$ python3 -q
>>> import numpy as np
>>> import numpy.linalg as la
>>> np.set_printoptions(precision=2, suppress=True, linewidth=200, floatmode="fixed")
>>> A = np.load("run14.npy")
>>> print(A)
[[0 2 2]
 [0 0 3]
 [0 0 0]]
>>> print([int(la.matrix_rank(la.matrix_power(A, p))) for p in range(1, 4)])
[2, 1, 0]
>>> print(la.matrix_rank(A - A[0, 0] * np.eye(3)))
2
>>> print(A @ A)
[[0 0 6]
 [0 0 0]
 [0 0 0]]
>>> Uu, sv, VT = la.svd(A)
>>> evecs = VT[:(sv > 1e-8).sum()]
>>> rng = np.random.default_rng(37)
>>> x0 = A[0] + 2 * A[1] + rng.integers(2) * np.eye(3)[1]
>>> print(x0)
[0.00 2.00 8.00]
>>> print(np.round(evecs.T @ evecs, 2) + 0)
[[0.00 0.00 0.00]
 [0.00 1.00 0.00]
 [0.00 0.00 1.00]]
>>> print(np.allclose(evecs.T @ evecs @ x0, x0))
True
>>> print(np.diag(evecs.T @ evecs))
[0.00 1.00 1.00]
>>> print(np.round(la.norm(x0 - evecs.T @ evecs @ x0), 2))
0.0
>>> print(la.matrix_rank(np.vstack([A, x0])))
2
>>> print(la.matrix_rank(A, rtol=0.1))
2
>>> print([round(float(x), 2) for x in la.svd(A, compute_uv=False)[:3]])
[3.81, 1.57, 0.0]
>>> print(round(float(la.norm(A, 2) / la.norm(A)), 2))
0.92
>>> M = np.array([[12, 6, -2, 2], [6, 3, -1, 1], [-2, -1, 3, 3], [2, 1, 3, 5]])
>>> print(M)
[[12  6 -2  2]
 [ 6  3 -1  1]
 [-2 -1  3  3]
 [ 2  1  3  5]]
>>> u = np.array([3, 4])
>>> print(np.array([np.convolve(row, u, "same") for row in M]))
[[ 36  66  18  -2]
 [ 18  33   9  -1]
 [ -6 -11   5  21]
 [  6  11  13  27]]
>>> print(np.cross(M[3, :3], M[0, :3]))
[-20  40   0]
>>> print(np.convolve(M[3], u))
[ 6 11 13 27 20]
>>> print(np.polyval(u, M[3]))
[10  7 13 19]
>>> print(round(float(np.abs(la.eigvals(M)).max()), 2))
15.69
>>> print((M - M.T) / 2)
[[0.00 0.00 0.00 0.00]
 [0.00 0.00 0.00 0.00]
 [0.00 0.00 0.00 0.00]
 [0.00 0.00 0.00 0.00]]
>>> print(np.allclose(M, M.T))
True
>>> print(M @ M)
[[188  94 -30  34]
 [ 94  47 -15  17]
 [-30 -15  23  19]
 [ 34  17  19  39]]
>>> W0 = np.maximum(np.array([[-3, 8],
...     [-6, 0],
...     [5, 9],
...     [-4, 6],
...     [-4, -3],
...     [6, 2],
...     [0, 4],
...     [-1, 9],
...     [-6, 6],
...     [-3, -4],
...     [-5, 1],
...     [-4, 2],
...     [-4, -5],
...     [9, -6],
...     [-3, 7],
...     [-6, 5],
...     [5, -2],
...     [3, -4],
...     [-6, 9]]) @ np.array([[0, 3, -3, -1, -1], [-3, -1, 3, -3, 1]]) + np.array([-4, -9, -8, -6, -6]), 0)
>>> print(W0)
[[ 0  0 25  0  5]
 [ 0  0 10  0  0]
 [ 0  0  4  0  0]
 [ 0  0 22  0  4]
 [ 5  0  0  7  0]
 [ 0  7  0  0  0]
 [ 0  0  4  0  0]
 [ 0  0 22  0  4]
 [ 0  0 28  0  6]
 [ 8  0  0  9  0]
 [ 0  0 10  0  0]
 [ 0  0 10  0  0]
 [11  0  0 13  0]
 [14 24  0  3  0]
 [ 0  0 22  0  4]
 [ 0  0 25  0  5]
 [ 2  8  0  0  0]
 [ 8  4  0  3  0]
 [ 0  0 37  0  9]]
>>> u = np.array([1, 2])
>>> print(np.polyval(u, W0[18]))
[ 2  2 39  2 11]
>>> mat = np.load("mat.npy")
>>> print(mat)
[[ -8 -13   3  -7   2 -12  -8]
 [-13 -14   9  -6  -9  -4  -7]
 [  3   9  14   1   9   3 -16]
 [ -7  -6   1 -14   9  -2  -2]
 [  2  -9   9   9   2  -8   6]
 [-12  -4   3  -2  -8   6 -10]
 [ -8  -7 -16  -2   6 -10   8]]
>>> evals, evecs = la.eigh(mat)
>>> print(np.round(evecs.T @ mat @ evecs, 2) + 0)
[[-36.80   0.00   0.00   0.00   0.00   0.00   0.00]
 [  0.00 -20.99   0.00   0.00   0.00   0.00   0.00]
 [  0.00   0.00  -9.79   0.00   0.00   0.00   0.00]
 [  0.00   0.00   0.00   1.60   0.00   0.00   0.00]
 [  0.00   0.00   0.00   0.00   6.55   0.00   0.00]
 [  0.00   0.00   0.00   0.00   0.00  20.87   0.00]
 [  0.00   0.00   0.00   0.00   0.00   0.00  32.57]]
>>> print(np.abs(evecs[:, -1]))
[0.02 0.21 0.67 0.01 0.07 0.30 0.64]
>>> print(la.svd(mat, compute_uv=False))
[36.80 32.57 20.99 20.87  9.79  6.55  1.60]
>>> print(np.unique(evals.round(6) + 0, return_counts=True)[1])
[1 1 1 1 1 1 1]
>>> print(la.eigvalsh(mat + -2 * np.eye(7)))
[-38.80 -22.99 -11.79  -0.40   4.55  18.87  30.57]
>>> print(np.round(evecs.T @ evecs, 2) + 0)
[[1.00 0.00 0.00 0.00 0.00 0.00 0.00]
 [0.00 1.00 0.00 0.00 0.00 0.00 0.00]
 [0.00 0.00 1.00 0.00 0.00 0.00 0.00]
 [0.00 0.00 0.00 1.00 0.00 0.00 0.00]
 [0.00 0.00 0.00 0.00 1.00 0.00 0.00]
 [0.00 0.00 0.00 0.00 0.00 1.00 0.00]
 [0.00 0.00 0.00 0.00 0.00 0.00 1.00]]
>>> print(evals)
[-36.80 -20.99  -9.79   1.60   6.55  20.87  32.57]
>>> other = mat / np.sqrt((mat ** 2).mean(axis=1, keepdims=True))
>>> print(la.matrix_rank(mat - mat.mean(axis=1, keepdims=True)))
6
>>> print(la.matrix_rank(other) == la.matrix_rank(mat))
True
>>> print(other[1])
[-1.37 -1.48  0.95 -0.63 -0.95 -0.42 -0.74]
>>> O, Rm = la.qr(mat)
>>> print(np.round(O.T @ O, 2) + 0)
[[1.00 0.00 0.00 0.00 0.00 0.00 0.00]
 [0.00 1.00 0.00 0.00 0.00 0.00 0.00]
 [0.00 0.00 1.00 0.00 0.00 0.00 0.00]
 [0.00 0.00 0.00 1.00 0.00 0.00 0.00]
 [0.00 0.00 0.00 0.00 1.00 0.00 0.00]
 [0.00 0.00 0.00 0.00 0.00 1.00 0.00]
 [0.00 0.00 0.00 0.00 0.00 0.00 1.00]]
>>> print(np.trace(O @ O.T))
7.0
>>> print(np.allclose(Rm.T @ Rm, mat.T @ mat))
True
>>> print(np.abs(np.diag(Rm)))
[22.43 15.54 25.09 13.78 15.56  5.78  4.95]
>>> print(round(float(abs(Rm[0, 0])), 2), round(la.norm(mat[:, 0]), 2))
22.43 22.43
>>> data = np.load("data.npy")
>>> print(data)
[[ 0.84  8.96  0.82 -0.60 -4.25]
 [ 5.70  1.50 -7.70 -2.30 -0.81]
 [ 2.66 -2.46 -0.49 -6.50 -6.66]
 [ 8.64  0.92 -3.90 -2.70 -1.42]
 [-1.87  1.41  1.97 -6.04 -7.36]
 [-2.91 -5.16 -0.36  6.17  5.17]
 [-0.32  7.55  0.54 -5.78  3.02]
 [ 4.42 -0.49  1.87 -1.30  8.66]
 [ 0.90  3.53  4.56  7.89  1.91]
 [-4.84  0.14  5.88 -5.94  2.59]
 [ 0.21 -5.55  1.92 -8.05  0.76]
 [-3.38 -6.67 -6.40  0.94  1.54]
 [-8.09 -5.01 -3.02 -0.62 -0.16]
 [-4.43  7.17  0.46  3.10  4.38]
 [-0.64 -2.74  9.14 -2.85 -0.69]
 [ 4.76  1.72 -3.39  6.17 -4.99]
 [-1.36  1.43 -1.13  8.95 -3.83]
 [ 4.23  7.75  2.20 -1.21 -3.96]
 [ 1.66  7.69 -0.29  6.04 -1.25]
 [-3.53 -7.26  1.61 -3.56 -4.42]
 [-2.71 -4.59 -2.94 -0.22  7.93]
 [ 6.28 -4.91  4.22  1.57 -4.02]
 [-4.87  1.62 -8.10 -2.61 -1.11]
 [-5.32 -6.65  4.49 -2.69  0.08]
 [ 4.40 -4.54  4.25  5.39  3.59]
 [-1.76  4.43  7.83 -1.16  3.82]]
>>> evals, evecs = la.eigh(M)
>>> print(np.round(la.svd(M, compute_uv=False), 2) + 0)
[15.69  7.14  0.18  0.00]
>>> print(np.unique(evals.round(6) + 0, return_counts=True)[1])
[1 1 1 1]
>>> print(evecs @ np.diag(evals) @ evecs.T)
[[12.00  6.00 -2.00  2.00]
 [ 6.00  3.00 -1.00  1.00]
 [-2.00 -1.00  3.00  3.00]
 [ 2.00  1.00  3.00  5.00]]
>>> print(np.round(evecs.T @ evecs, 2) + 0)
[[1.00 0.00 0.00 0.00]
 [0.00 1.00 0.00 0.00]
 [0.00 0.00 1.00 0.00]
 [0.00 0.00 0.00 1.00]]
>>> print(evals.round(2) + 0)
[ 0.00  0.18  7.14 15.69]
>>> print(round(float(evals.sum()), 2), np.trace(M))
23.0 23
>>> print((evals > 1e-8).sum(), (evals < -1e-8).sum())
3 0
>>> print(la.eigvalsh(M + 5 * np.eye(4)))
[ 5.00  5.18 12.14 20.69]
>>> Xs = data - data.mean(axis=0)
>>> evecs = la.svd(Xs)[2][:1]
>>> other = Xs - Xs @ evecs.T @ evecs
>>> print(np.cov(Xs @ evecs.T, rowvar=False))
30.8327156312996
>>> print(other.std(axis=0))
[3.47 2.52 4.27 4.14 4.02]
>>> print(round(float(la.norm(other) / la.norm(Xs)), 2))
0.84
>>> print((Xs @ evecs.T).std(axis=0))
[5.44]
